$ python -q
>>> import numpy as np
>>> np.set_printoptions(suppress=True, linewidth=160)
>>> feats = np.loadtxt("data.csv", delimiter=",")
>>> print(feats)
[[-2.  1.  0.  0.]
 [ 0. -2.  1.  0.]
 [ 0.  0. -2.  1.]
 [ 0.  0.  0. -2.]]
>>> # triangular: eigenvalues sit on the diagonal
>>> print(feats @ feats)
[[ 4. -4.  1.  0.]
 [ 0.  4. -4.  1.]
 [ 0.  0.  4. -4.]
 [ 0.  0.  0.  4.]]
>>> print([int(np.linalg.matrix_rank(np.linalg.matrix_power(feats, p))) for p in range(1, 5)])
[4, 4, 4, 4]
>>> print(np.round(np.linalg.matrix_power(feats - np.diag(np.diag(feats)), 4), 1))
[[0. 0. 0. 0.]
 [0. 0. 0. 0.]
 [0. 0. 0. 0.]
 [0. 0. 0. 0.]]
>>> def softmax(z):
...     e = np.exp(z - z.max(axis=-1, keepdims=True))
...     return e / e.sum(axis=-1, keepdims=True)
... 
>>> print(np.round(softmax(10 * feats[3]), 1) + 0)
[0.3 0.3 0.3 0. ]
>>> print(np.round(softmax(feats[3] + 4), 1) + 0)
[0.3 0.3 0.3 0. ]
>>> print(np.round(softmax(feats).sum(axis=1), 1))
[1. 1. 1. 1.]
>>> scores = feats @ feats.T / np.sqrt(4)
>>> print(np.round(softmax(scores + np.triu(np.full(scores.shape, -np.inf), 1)), 1) + 0)
[[1.  0.  0.  0. ]
 [0.  1.  0.  0. ]
 [0.1 0.  0.9 0. ]
 [0.1 0.1 0.  0.8]]
>>> print(np.round(softmax(scores), 1) + 0)
[[0.8 0.  0.1 0.1]
 [0.  0.9 0.  0.1]
 [0.1 0.  0.9 0. ]
 [0.1 0.1 0.  0.8]]
>>> hat = np.triu(np.array([[-3, 3, -1, 1], [-3, -1, -3, -2], [2, -2, 0, 2], [0, 2, -2, -1]]), 1) + np.eye(4)
>>> M2 = hat @ feats @ np.linalg.inv(hat)
>>> print(hat @ feats - feats @ hat)
[[ 0.  0.  6.  1.]
 [ 0.  0.  0. -5.]
 [ 0.  0.  0.  0.]
 [ 0.  0.  0.  0.]]
>>> print(np.trace(M2), np.trace(feats))
-8.0 -8.0
>>> print(np.poly(M2))
[ 1.  8. 24. 32. 16.]
>>> print(round(np.linalg.det(M2), 1))
16.0
>>> print(np.linalg.matrix_rank(M2))
4
>>> O = feats.astype(float).copy()
>>> for j in range(4):
...     O[:, j] -= O[:, :j] @ (O[:, :j].T @ O[:, j])
...     O[:, j] /= np.linalg.norm(O[:, j])
... 
>>> print(O)
[[-1.  0.  0.  0.]
 [ 0. -1.  0.  0.]
 [ 0.  0. -1.  0.]
 [ 0.  0.  0. -1.]]
>>> M2 = feats / np.linalg.norm(feats, axis=1, keepdims=True)
>>> gram = M2 @ M2.T
>>> print(gram[0].round(1))
[ 1.  -0.4  0.   0. ]
>>> print(gram.round(1))
[[ 1.  -0.4  0.   0. ]
 [-0.4  1.  -0.4  0. ]
 [ 0.  -0.4  1.  -0.4]
 [ 0.   0.  -0.4  1. ]]
>>> print(np.round(np.linalg.norm(M2, axis=1), 1))
[1. 1. 1. 1.]
>>> rng = np.random.default_rng(17501)
>>> theta = rng.uniform(0, 2 * np.pi, 12)
>>> O, _ = np.linalg.qr(np.array([[0.9, 0.1], [-0.5, -1.3], [-0.2, 0.7], [0.7, -1.6]]))
>>> mat = 3 * np.c_[np.cos(theta), np.sin(theta)] @ O.T
>>> print(mat.round(1))
[[ 2.  -0.7 -0.7  2. ]
 [ 1.2 -2.3  0.7 -1.3]
 [ 0.6  1.1 -1.   2.5]
 [ 1.7 -0.3 -0.8  2.3]
 [-1.1 -0.7  1.  -2.5]
 [ 0.5 -2.   0.9 -2. ]
 [ 1.1  0.7 -1.   2.5]
 [ 2.1 -1.1 -0.5  1.7]
 [ 1.5  0.1 -0.9  2.4]
 [-1.4 -0.3  0.9 -2.5]
 [-1.4  2.4 -0.6  1.1]
 [-2.1  1.1  0.5 -1.7]]
>>> # rows and columns are dependent
>>> print([round(float(x), 1) for x in np.linalg.svd(mat, compute_uv=False)[:3]])
[8.7, 5.7, 0.0]
>>> print(np.linalg.cond(mat) > 100)
True
>>> print(np.argsort(-np.linalg.norm(mat, axis=0).round(6), kind="stable")[:3])
[3 0 1]
>>> K = np.loadtxt("layer14.csv", delimiter=",")
>>> print(K.round(1))
[[ 0.9 -0.3 -0.3]
 [-0.3  0.1 -0.9]
 [-0.3 -0.9  0.1]]
>>> # symmetric, so the eigenvalues are real
>>> O = K.astype(float).copy()
>>> for j in range(3):
...     O[:, j] -= O[:, :j] @ (O[:, :j].T @ O[:, j])
...     O[:, j] /= np.linalg.norm(O[:, j])
... 
>>> print(O.round(1))
[[ 0.9 -0.3 -0.3]
 [-0.3  0.1 -0.9]
 [-0.3 -0.9  0.1]]
>>> print(round(float(np.linalg.det(K)), 1))
-1.0
>>> print(np.trace(K))
1.0
>>> print(np.allclose(K @ K.T, K.T @ K))
True
>>> print(np.round(np.linalg.matrix_power(K, 4), 1) + 0)
[[1. 0. 0.]
 [0. 1. 0.]
 [0. 0. 1.]]
>>> print(round(K[1] @ K[2], 1))
-0.0
>>> print(np.round(np.linalg.norm(K, "nuc"), 1))
3.0
>>> print(np.round(np.linalg.norm(K, axis=1), 1))
[1. 1. 1.]
>>> M2 = K + rng.integers(-2, 3, (3, 1)) @ rng.integers(-2, 3, (1, 3))
>>> print(M2.round(1))
[[ 0.9 -4.3 -4.3]
 [-0.3 -3.9 -4.9]
 [-0.3  1.1  2.1]]
>>> print(np.round(np.linalg.svd(M2 - K, compute_uv=False), 1) + 0)
[8.5 0.  0. ]
>>> print(np.abs(M2 - K).sum(axis=1))
[8. 8. 4.]
>>> print(M2 - K)
[[ 0. -4. -4.]
 [ 0. -4. -4.]
 [ 0.  2.  2.]]
>>> M = np.array([[0, 1, -1, -1], [0, 0, -1, 1], [0, 0, 0, -1], [0, 0, 0, 0]])
>>> # rank 3
>>> evals, vecs = np.linalg.eig(feats)
>>> print(feats @ vecs[:, 0] - evals[0] * vecs[:, 0])
[0. 0. 0. 0.]
>>> print(np.round(np.sort(np.linalg.eigvals(feats.T)), 1))
[-2. -2. -2. -2.]
>>> print(np.round(np.sort(np.linalg.eigvals(feats @ feats)), 1))
[4. 4. 4. 4.]
>>> print(M @ M)
[[ 0  0 -1  2]
 [ 0  0  0  1]
 [ 0  0  0  0]
 [ 0  0  0  0]]
>>> print(np.linalg.matrix_power(M - np.diag(np.diag(M)), 4))
[[0 0 0 0]
 [0 0 0 0]
 [0 0 0 0]
 [0 0 0 0]]
>>> print([int(np.linalg.matrix_rank(np.linalg.matrix_power(M, p))) for p in range(1, 5)])
[3, 2, 1, 0]
>>> E = np.load("w.npy")
>>> print(E)
[[-4  1 -3 -3  1 -5]
 [ 5  1  0  3 -2  5]
 [ 1 -2  2  3  3 -4]
 [16  5 -3  9 -7 15]]
>>> u = np.array([1, 3, 1])
>>> print(np.polyval(u, E[0]))
[ 5  5  1  1  5 11]
>>> print(np.correlate(E[0], E[2], "full"))
[ 16 -16   3  -2 -12   2 -11 -10 -15  11  -5]
>>> print(np.array([np.convolve(row, u, "same") for row in E]))
[[-11  -4 -11 -11  -5 -14]
 [ 16   8   4   7   2  13]
 [  1  -3   7  14   8  -9]
 [ 53  28   5  17   3  38]]
>>> print(np.cross(E[0, :3], E[2, :3]))
[-4  5  7]
>>> O, _ = np.linalg.qr(np.array([[1.6, 1.7],
...     [-0.4, 1.1],
...     [2.3, 1.0],
...     [1.0, 0.3],
...     [-1.6, -1.0],
...     [1.2, -0.7]]))
>>> data = O @ O.T
>>> print(data.round(1) + 0)
[[ 0.4  0.3  0.3  0.1 -0.3 -0.1]
 [ 0.3  0.4 -0.1 -0.1  0.  -0.4]
 [ 0.3 -0.1  0.4  0.2 -0.3  0.2]
 [ 0.1 -0.1  0.2  0.1 -0.1  0.1]
 [-0.3  0.  -0.3 -0.1  0.2 -0.1]
 [-0.1 -0.4  0.2  0.1 -0.1  0.5]]
>>> # equal to its transpose
>>> U, sig, VT = np.linalg.svd(data)
>>> print(sig.round(1) + 0)
[1. 1. 0. 0. 0. 0.]
>>> print(np.argmax(sig[:-1] / (sig[1:] + 1e-6)) + 1)
2
>>> M2 = U[:, :2] @ np.diag(sig[:2]) @ VT[:2]
>>> print(np.linalg.matrix_rank(data, rtol=0.05))
2
>>> print(round(float(np.linalg.norm(data - M2) / np.linalg.norm(data)), 1))
0.0
>>> u = np.array([-1, 1, 2, -1, -2]) + 0.5
>>> J = np.outer(u, u) / (u @ u)
>>> print(J.round(1) + 0)
[[ 0.  -0.1 -0.1  0.   0.1]
 [-0.1  0.2  0.3 -0.1 -0.2]
 [-0.1  0.3  0.6 -0.1 -0.3]
 [ 0.  -0.1 -0.1  0.   0.1]
 [ 0.1 -0.2 -0.3  0.1  0.2]]
>>> # looks like rank 1
>>> vec = np.array([2, -1, -2, -1, -1])
>>> h = np.maximum(J @ vec, 0)
>>> print(h.round(1))
[0.2 0.  0.  0.2 0.7]
>>> print(np.round(np.tanh(J @ vec), 1))
[ 0.2 -0.6 -0.8  0.2  0.6]
>>> print(np.flatnonzero(h > 1e-9))
[0 3 4]
>>> print(np.round(J * (h > 1e-9)[:, None], 1) + 0)
[[ 0.  -0.1 -0.1  0.   0.1]
 [ 0.   0.   0.   0.   0. ]
 [ 0.   0.   0.   0.   0. ]
 [ 0.  -0.1 -0.1  0.   0.1]
 [ 0.1 -0.2 -0.3  0.1  0.2]]
>>> print(np.round(J.T @ h, 1))
[ 0.1 -0.2 -0.3  0.1  0.2]
>>> vec = np.array([-7, 5, -8, 5, 5])
>>> print(np.round(np.eye(5) - J, 1) + 0)
[[ 1.   0.1  0.1  0.  -0.1]
 [ 0.1  0.8 -0.3  0.1  0.2]
 [ 0.1 -0.3  0.4  0.1  0.3]
 [ 0.   0.1  0.1  1.  -0.1]
 [-0.1  0.2  0.3 -0.1  0.8]]
>>> print((vec - J @ vec) @ (J @ vec))
0.0
>>> print(np.trace(J))
1.0
>>> U, sig, VT = np.linalg.svd(J, full_matrices=False)
>>> print(U.shape, sig.shape, VT.shape)
(5, 5) (5,) (5, 5)
>>> print(np.abs(U[:, 0]).round(6).argmax())
2
>>> print(np.cumsum(sig ** 2) / np.sum(sig ** 2))
[1. 1. 1. 1. 1.]
>>> print((sig > 1e-8).sum())
1
>>> print(np.round(U.T @ U, 1) + 0)
[[1. 0. 0. 0. 0.]
 [0. 1. 0. 0. 0.]
 [0. 0. 1. 0. 0.]
 [0. 0. 0. 1. 0.]
 [0. 0. 0. 0. 1.]]
>>> print(np.round(VT @ VT.T, 1) + 0)
[[1. 0. 0. 0. 0.]
 [0. 1. 0. 0. 0.]
 [0. 0. 1. 0. 0.]
 [0. 0. 0. 1. 0.]
 [0. 0. 0. 0. 1.]]
>>> U, sig, VT = np.linalg.svd(E, full_matrices=False)
>>> print(sig.round(1) + 0)
[27.4  6.7  3.9  0. ]
>>> print(U.shape, sig.shape, VT.shape)
(4, 4) (4,) (4, 6)
>>> print(np.round(np.sqrt((sig ** 2).sum()), 1), round(np.linalg.norm(E), 1))
28.5 28.5
>>> print(np.allclose(U * sig @ VT, E))
True
>>> print(np.round(VT @ VT.T, 1) + 0)
[[1. 0. 0. 0.]
 [0. 1. 0. 0.]
 [0. 0. 1. 0.]
 [0. 0. 0. 1.]]
>>> print(np.round(np.cumsum(sig ** 2) / np.sum(sig ** 2), 1))
[0.9 1.  1.  1. ]
>>> W0 = np.load("case10.npy")
>>> print(W0)
[[ 1  1  1  1 -1 -1 -1 -1]
 [ 1 -1  1 -1 -1  1 -1  1]
 [ 1 -1  1 -1  1 -1  1 -1]]
>>> # column 2 repeats column 0
>>> print(np.round(E @ np.linalg.pinv(E) @ E, 1) + 0)
[[-4.  1. -3. -3.  1. -5.]
 [ 5.  1.  0.  3. -2.  5.]
 [ 1. -2.  2.  3.  3. -4.]
 [16.  5. -3.  9. -7. 15.]]
>>> print(round(float(np.trace(np.linalg.pinv(E) @ E)), 1))
3.0
>>> print(np.abs(np.diag(np.linalg.qr(E)[1])) > 1e-9)
[ True  True  True False]
>>> U, sig, VT = np.linalg.svd(W0, full_matrices=False)
>>> print(sig / sig[0])
[1. 1. 1.]
>>> print(U.shape, sig.shape, VT.shape)
(3, 3) (3,) (3, 8)
>>> print(np.round(np.cumsum(sig ** 2) / np.sum(sig ** 2), 1))
[0.3 0.7 1. ]
>>> print(np.round(VT @ VT.T, 1) + 0)
[[1. 0. 0.]
 [0. 1. 0.]
 [0. 0. 1.]]
>>> print(np.allclose(U * sig @ VT, W0))
True
>>> print((sig > 1e-8).sum())
3
>>> U, sig, VT = np.linalg.svd(mat)
>>> vecs = VT[:(sig > 1e-8).sum()]
>>> vec = mat[9] + 4 * mat[6] + rng.integers(2) * np.eye(4)[2]
>>> print(vec.round(1))
[ 3.   2.3 -2.   7.7]
>>> print(np.round(vecs.T @ vecs, 1))
[[ 0.5 -0.4 -0.1  0.3]
 [-0.4  0.6 -0.1  0.2]
 [-0.1 -0.1  0.1 -0.3]
 [ 0.3  0.2 -0.3  0.7]]
>>> print(np.round(np.diag(vecs.T @ vecs), 1))
[0.5 0.6 0.1 0.7]
